% python3 -q
>>> import numpy as np
>>> np.set_printoptions(suppress=True, linewidth=200)
>>> def rd(a):
...     return np.round(a, 2) + 0
... 
>>> feats = np.load("case15.npy")
>>> feats
array([[ 63,  72, -72, -63, -63, -45,  54, -27],
       [ 49,  56, -56, -49, -49, -35,  42, -21],
       [-35, -40,  40,  35,  35,  25, -30,  15],
       [ 35,  40, -40, -35, -35, -25,  30, -15],
       [-14, -16,  16,  14,  14,  10, -12,   6],
       [ 49,  56, -56, -49, -49, -35,  42, -21],
       [-14, -16,  16,  14,  14,  10, -12,   6],
       [-35, -40,  40,  35,  35,  25, -30,  15],
       [ 14,  16, -16, -14, -14, -10,  12,  -6],
       [-14, -16,  16,  14,  14,  10, -12,   6]])
>>> # columns 3 and 4 are equal
>>> U, sigma, VT = np.linalg.svd(feats)
>>> V = VT[:(sigma > 1e-8).sum()]
>>> rng = np.random.default_rng(389385)
>>> vec = feats[4] + 5 * feats[2] + rng.integers(2) * np.eye(8)[7]
>>> vec
array([-189., -216.,  216.,  189.,  189.,  135., -162.,   82.])
>>> np.linalg.matrix_rank(np.vstack([feats, vec]))
np.int64(2)
>>> U, sigma, VT = np.linalg.svd(feats)
>>> np.argmax(sigma[:-1] / (sigma[1:] + 1e-6)) + 1
np.int64(1)
>>> B = U[:, :1] @ np.diag(sigma[:1]) @ VT[:1]
>>> rd(np.linalg.norm(feats - B) / np.linalg.norm(feats))
np.float64(0.0)
>>> rd(B)
array([[ 63.,  72., -72., -63., -63., -45.,  54., -27.],
       [ 49.,  56., -56., -49., -49., -35.,  42., -21.],
       [-35., -40.,  40.,  35.,  35.,  25., -30.,  15.],
       [ 35.,  40., -40., -35., -35., -25.,  30., -15.],
       [-14., -16.,  16.,  14.,  14.,  10., -12.,   6.],
       [ 49.,  56., -56., -49., -49., -35.,  42., -21.],
       [-14., -16.,  16.,  14.,  14.,  10., -12.,   6.],
       [-35., -40.,  40.,  35.,  35.,  25., -30.,  15.],
       [ 14.,  16., -16., -14., -14., -10.,  12.,  -6.],
       [-14., -16.,  16.,  14.,  14.,  10., -12.,   6.]])
>>> rk = np.linalg.matrix_rank(feats)
>>> rk
np.int64(1)
>>> N = np.linalg.svd(feats)[2][rk:].T
>>> [int(np.linalg.matrix_rank(np.delete(feats, i, axis=0))) for i in range(10)]
[1, 1, 1, 1, 1, 1, 1, 1, 1, 1]
>>> np.allclose(feats[:-1].T @ np.linalg.lstsq(feats[:-1].T, feats[-1])[0], feats[-1])
True
>>> rd(feats @ np.linalg.pinv(feats) @ feats)
array([[ 63.,  72., -72., -63., -63., -45.,  54., -27.],
       [ 49.,  56., -56., -49., -49., -35.,  42., -21.],
       [-35., -40.,  40.,  35.,  35.,  25., -30.,  15.],
       [ 35.,  40., -40., -35., -35., -25.,  30., -15.],
       [-14., -16.,  16.,  14.,  14.,  10., -12.,   6.],
       [ 49.,  56., -56., -49., -49., -35.,  42., -21.],
       [-14., -16.,  16.,  14.,  14.,  10., -12.,   6.],
       [-35., -40.,  40.,  35.,  35.,  25., -30.,  15.],
       [ 14.,  16., -16., -14., -14., -10.,  12.,  -6.],
       [-14., -16.,  16.,  14.,  14.,  10., -12.,   6.]])
>>> [round(float(x), 2) for x in np.linalg.svd(feats, compute_uv=False)[:3]]
[305.2, 0.0, 0.0]
>>> rd(np.linalg.norm(feats, 2) / np.linalg.norm(feats))
np.float64(1.0)
>>> np.linalg.cond(feats) > 100
np.True_
>>> W0 = np.array([[0, -5, -5, 1, 2, 5, -3, -4],
...     [5, 0, -3, -1, 0, 2, 4, -1],
...     [5, 3, 0, 4, 2, -2, 1, -1],
...     [-1, 1, -4, 0, 1, 5, -4, 1],
...     [-2, 0, -2, -1, 0, 3, -2, 4],
...     [-5, -2, 2, -5, -3, 0, 4, 3],
...     [3, -4, -1, 4, 2, -4, 0, 3],
...     [4, 1, 1, -1, -4, -3, -3, 0]])
>>> W0
array([[ 0, -5, -5,  1,  2,  5, -3, -4],
       [ 5,  0, -3, -1,  0,  2,  4, -1],
       [ 5,  3,  0,  4,  2, -2,  1, -1],
       [-1,  1, -4,  0,  1,  5, -4,  1],
       [-2,  0, -2, -1,  0,  3, -2,  4],
       [-5, -2,  2, -5, -3,  0,  4,  3],
       [ 3, -4, -1,  4,  2, -4,  0,  3],
       [ 4,  1,  1, -1, -4, -3, -3,  0]])
>>> # skew, so no eigenvalue has a real part
>>> round(np.log10(np.linalg.cond(W0)))
2
>>> vec = np.array([0, 2, 1, 0, 2, -1, -3, 0])
>>> rd(np.linalg.det(W0))
np.float64(46656.0)
>>> vec @ W0 @ vec
np.int64(0)
>>> rd(np.linalg.svd(W0, compute_uv=False))
array([13.07, 13.07,  7.74,  7.74,  6.09,  6.09,  0.35,  0.35])
>>> O = np.linalg.solve(np.eye(8) - W0, np.eye(8) + W0)
>>> rd(O @ O.T)
array([[1., 0., 0., 0., 0., 0., 0., 0.],
       [0., 1., 0., 0., 0., 0., 0., 0.],
       [0., 0., 1., 0., 0., 0., 0., 0.],
       [0., 0., 0., 1., 0., 0., 0., 0.],
       [0., 0., 0., 0., 1., 0., 0., 0.],
       [0., 0., 0., 0., 0., 1., 0., 0.],
       [0., 0., 0., 0., 0., 0., 1., 0.],
       [0., 0., 0., 0., 0., 0., 0., 1.]])
>>> W0.sum(axis=0)
array([  9,  -6, -12,   1,   0,   6,  -3,   5])
>>> np.unravel_index(np.abs(W0).argmax(), W0.shape)
(np.int64(0), np.int64(1))
>>> np.linalg.matrix_rank(W0)
np.int64(8)
>>> W0.shape
(8, 8)
>>> X = np.array([[-0.3, -0.3, 1.0, 0.3, 1.0],
...     [-2.4, -0.3, 0.8, 0.6, 1.0],
...     [0.6, 2.0, 0.5, 0.8, 0.6]])
>>> rd(np.linalg.svd(X, compute_uv=False))
array([3.01, 2.39, 1.  ])
>>> np.count_nonzero(X)
np.int64(15)
>>> rd(X.mean(axis=0))
array([-0.7 ,  0.47,  0.77,  0.57,  0.87])
>>> np.linalg.rank(X)
Traceback (most recent call last):
  File "<python-input-44>", line 1, in <module>
    np.linalg.rank(X)
    ^^^^^^^^^^^^^^
AttributeError: module 'numpy.linalg' has no attribute 'rank'
>>> np.unravel_index(np.abs(X).argmax(), X.shape)
(np.int64(1), np.int64(0))
>>> np.linalg.matrix_rank(X)
np.int64(3)
>>> rd(X.sum(axis=1))
array([ 1.7, -0.3,  4.5])
>>> rd(X - X[0])
array([[ 0. ,  0. ,  0. ,  0. ,  0. ],
       [-2.1,  0. , -0.2,  0.3,  0. ],
       [ 0.9,  2.3, -0.5,  0.5, -0.4]])
>>> X.shape
(3, 5)
>>> rd(np.diff(X, axis=0))
array([[-2.1,  0. , -0.2,  0.3,  0. ],
       [ 3. ,  2.3, -0.3,  0.2, -0.4]])
